$ python -q
>>> import numpy as np
>>> import numpy.linalg as la
>>> np.set_printoptions(precision=2, suppress=True, linewidth=200, sign=" ")
>>> tidy = lambda a: np.round(a, 2) + 0
>>> X = np.loadtxt("data.csv", delimiter=",")
>>> tidy(X)
array([[ 0.53, -0.16, -0.47, -0.47, -0.16, -0.47],
       [-0.16,  0.95, -0.16, -0.16, -0.05, -0.16],
       [-0.47, -0.16,  0.53, -0.47, -0.16, -0.47],
       [-0.47, -0.16, -0.47,  0.53, -0.16, -0.47],
       [-0.16, -0.05, -0.16, -0.16,  0.95, -0.16],
       [-0.47, -0.16, -0.47, -0.47, -0.16,  0.53]])
>>> x0 = np.array([0, 1, 0, 2, 3, 3])
>>> print(tidy(np.abs(la.eigvals(X))))
[ 1.  1.  1.  1.  1.  1.]
>>> print([p for p in range(1, 25) if np.allclose(la.matrix_power(X, p), np.eye(6))])
[2, 4, 6, 8, 10, 12, 14, 16, 18, 20, 22, 24]
>>> print(tidy(la.norm(x0)), tidy(la.norm(X @ x0)))
4.8 4.8
>>> tidy(X.T @ (X @ x0))
array([ 0.,  1.,  0.,  2.,  3.,  3.])
>>> tidy(np.sort(np.abs(np.degrees(np.angle(la.eigvals(X))))))
array([   0.,    0.,    0.,    0.,    0.,  180.])
>>> vals, evecs = la.eigh(X)
>>> print(tidy(vals.sum()), np.trace(X))
4.0 4.0
>>> print(tidy(evecs.T @ X @ evecs))
[[-1.  0.  0.  0.  0.  0.]
 [ 0.  1.  0.  0.  0.  0.]
 [ 0.  0.  1.  0.  0.  0.]
 [ 0.  0.  0.  1.  0.  0.]
 [ 0.  0.  0.  0.  1.  0.]
 [ 0.  0.  0.  0.  0.  1.]]
>>> print(tidy(evecs @ np.diag(vals) @ evecs.T))
[[ 0.53 -0.16 -0.47 -0.47 -0.16 -0.47]
 [-0.16  0.95 -0.16 -0.16 -0.05 -0.16]
 [-0.47 -0.16  0.53 -0.47 -0.16 -0.47]
 [-0.47 -0.16 -0.47  0.53 -0.16 -0.47]
 [-0.16 -0.05 -0.16 -0.16  0.95 -0.16]
 [-0.47 -0.16 -0.47 -0.47 -0.16  0.53]]
>>> np.unique(vals.round(6) + 0, return_counts=True)[1]
array([ 1,  5])
>>> np.all(la.eigvalsh(X) > 0)
np.False_
>>> F = np.array([[-1.54, 0.14, 0.14],
...     [-1.21, 0.11, 0.11],
...     [-0.44, 0.04, 0.04],
...     [0.88, -0.08, -0.08],
...     [1.65, -0.15, -0.15],
...     [0.22, -0.02, -0.02],
...     [-0.22, 0.02, 0.02]])
>>> # column 0 dominates
>>> other = X / np.sqrt((X ** 2).mean(axis=1, keepdims=True))
>>> la.matrix_rank(X - X.mean(axis=1, keepdims=True))
np.int64(5)
>>> M = np.load("layer5.npy")
>>> M
array([[ -3.74,   7.09,  19.86,   7.85],
       [-13.5 ,   8.69,  -5.17, -22.24],
       [ -4.36, -11.6 ,  24.39, -12.76],
       [ 13.43,  28.25, -18.82, -31.45],
       [ 11.12, -14.52,  -5.2 ,   9.39],
       [ 13.56,  -0.74,   4.54,  -7.25],
       [ -8.64, -13.94,   6.57,   4.04],
       [  2.27,  11.24,  23.79, -18.41],
       [ -5.7 ,  -4.19, -21.98, -13.99],
       [ 39.8 ,  -6.94,  34.14,  -4.79],
       [  8.93,   4.47,  10.26,  16.34],
       [ 12.95,   1.29,  -2.73, -25.36],
       [ 12.59, -15.37,  11.08,  -4.45]])
>>> x0 = np.array([-9, -5, 6, -1])
>>> rhs = M @ x0
>>> tidy(la.solve(M.T @ M, M.T @ rhs))
array([-9., -5.,  6., -1.])
>>> rng = np.random.default_rng(32368)
>>> rhs = rhs + 0.3 * rng.normal(size=13)
>>> tidy(rhs)
array([ 109.55,   69.97,  256.14, -342.98,  -68.84,  -84.19,  182.91,   84.36,  -45.45, -112.75,  -57.67, -114.  ,   34.36])
>>> beta, *_ = la.lstsq(M, rhs)
>>> beta.round()
array([-9., -5.,  6., -1.])
>>> [round(float(la.norm(la.solve(M.T @ M + lam * np.eye(4), M.T @ rhs))), 2) for lam in (0, 1, 10, 100)]
[11.95, 11.94, 11.88, 11.3]
>>> print(tidy(la.norm(rhs - M @ beta)))
1.44
>>> J = np.vander(np.arange(5) - 1, 3, increasing=True)
>>> J
array([[ 1, -1,  1],
       [ 1,  0,  0],
       [ 1,  1,  1],
       [ 1,  2,  4],
       [ 1,  3,  9]])
>>> r0 = np.array([6, 9, 6])
>>> np.cross(J[4, :3], J[2, :3])
array([-6,  8, -2])
>>> np.correlate(J[4], J[2], "full")
array([  1,   4,  13,  12,   9])
>>> np.convolve(J[4], r0)
array([  6,  27,  87,  99,  54])
>>> K = np.array([[0, 1, 1, 4, -5, 3, -1],
...     [-1, 0, -3, -4, 1, -6, 1],
...     [-1, 3, 0, 5, -2, 8, -1],
...     [-4, 4, -5, 0, 6, -4, 4],
...     [5, -1, 2, -6, 0, -1, 1],
...     [-3, 6, -8, 4, 1, 0, 7],
...     [1, -1, 1, -4, -1, -7, 0]])
>>> vals, evecs = la.eigh(X)
>>> x0 = np.array([2, 1, 2, 2, 1, 2])
>>> print(tidy(x0 @ X @ x0 / (x0 @ x0)), vals[0], vals[-1])
-0.98 -1.0 1.0
>>> tidy(la.eigvalsh(X[1:, 1:]))
array([-0.53,  1.  ,  1.  ,  1.  ,  1.  ])
>>> tidy(evecs * np.abs(vals) @ evecs.T)
array([[ 1.,  0.,  0.,  0.,  0.,  0.],
       [ 0.,  1.,  0.,  0.,  0.,  0.],
       [ 0.,  0.,  1.,  0.,  0.,  0.],
       [ 0.,  0.,  0.,  1.,  0.,  0.],
       [ 0.,  0.,  0.,  0.,  1.,  0.],
       [ 0.,  0.,  0.,  0.,  0.,  1.]])
